$ python3 -q
>>> import numpy as np
>>> from numpy import linalg as LA
>>> np.set_printoptions(suppress=True, linewidth=200)
>>> def tidy(a):
...     return np.round(a, 2) + 0
... 
>>> Z = np.array([[0, 0, 2, 0, 0, 1], [0, 1, 2, 0, 1, 1], [0, 2, 1, 1, 2, 0]])
>>> X = np.repeat(Z, 27 // 3, axis=0)
>>> rng = np.random.default_rng(2)
>>> X = X + 0.02 * rng.normal(size=X.shape)
>>> print(tidy(X))
[[ 0.   -0.01  1.99 -0.05  0.04  1.02]
 [-0.01  0.02  2.01 -0.01  0.02  0.99]
 [-0.01 -0.02  2.01  0.    0.01  0.99]
 [ 0.   -0.02  2.02  0.    0.01  1.01]
 [-0.02  0.02  2.04 -0.03 -0.03  0.97]
 [ 0.02  0.    2.02  0.01  0.    1.01]
 [ 0.    0.02  1.98 -0.01  0.    1.04]
 [-0.02 -0.02  1.99  0.02  0.    1.03]
 [-0.04  0.02  2.02 -0.03  0.    1.02]
 [ 0.    1.02  2.05  0.01  0.99  0.98]
 [ 0.01  1.    2.    0.    1.01  0.98]
 [-0.03  0.95  2.02  0.    1.03  1.  ]
 [-0.01  1.01  2.   -0.03  0.98  1.04]
 [ 0.01  1.01  1.99 -0.01  1.02  1.  ]
 [-0.02  1.    1.98  0.    1.02  0.98]
 [ 0.03  0.99  2.   -0.02  1.    1.  ]
 [-0.01  0.99  1.99 -0.02  0.97  0.99]
 [ 0.01  1.02  2.01  0.05  1.01  0.99]
 [ 0.04  1.98  1.02  0.98  2.01 -0.04]
 [ 0.02  2.    0.98  1.03  2.02  0.  ]
 [-0.01  2.    1.    1.01  2.02 -0.01]
 [-0.01  1.99  0.97  0.99  2.    0.01]
 [ 0.03  1.98  1.01  0.99  2.04  0.  ]
 [ 0.01  1.98  0.98  1.    1.99  0.01]
 [-0.03  2.01  0.98  1.03  1.99  0.02]
 [-0.03  2.01  0.98  0.99  2.   -0.01]
 [ 0.01  2.01  1.01  1.    1.97 -0.02]]
>>> t = np.radians(30)
>>> r_ = np.eye(6)
>>> r_[4, 4] = r_[1, 1] = np.cos(t)
>>> r_[4, 1], r_[1, 4] = -np.sin(t), np.sin(t)
>>> print(tidy(r_))
[[ 1.    0.    0.    0.    0.    0.  ]
 [ 0.    0.87  0.    0.    0.5   0.  ]
 [ 0.    0.    1.    0.    0.    0.  ]
 [ 0.    0.    0.    1.    0.    0.  ]
 [ 0.   -0.5   0.    0.    0.87  0.  ]
 [ 0.    0.    0.    0.    0.    1.  ]]
>>> out = X @ r_.T
>>> print(tidy(np.abs(out - X).max(axis=0)))
[0.   0.75 0.   0.   1.27 0.  ]
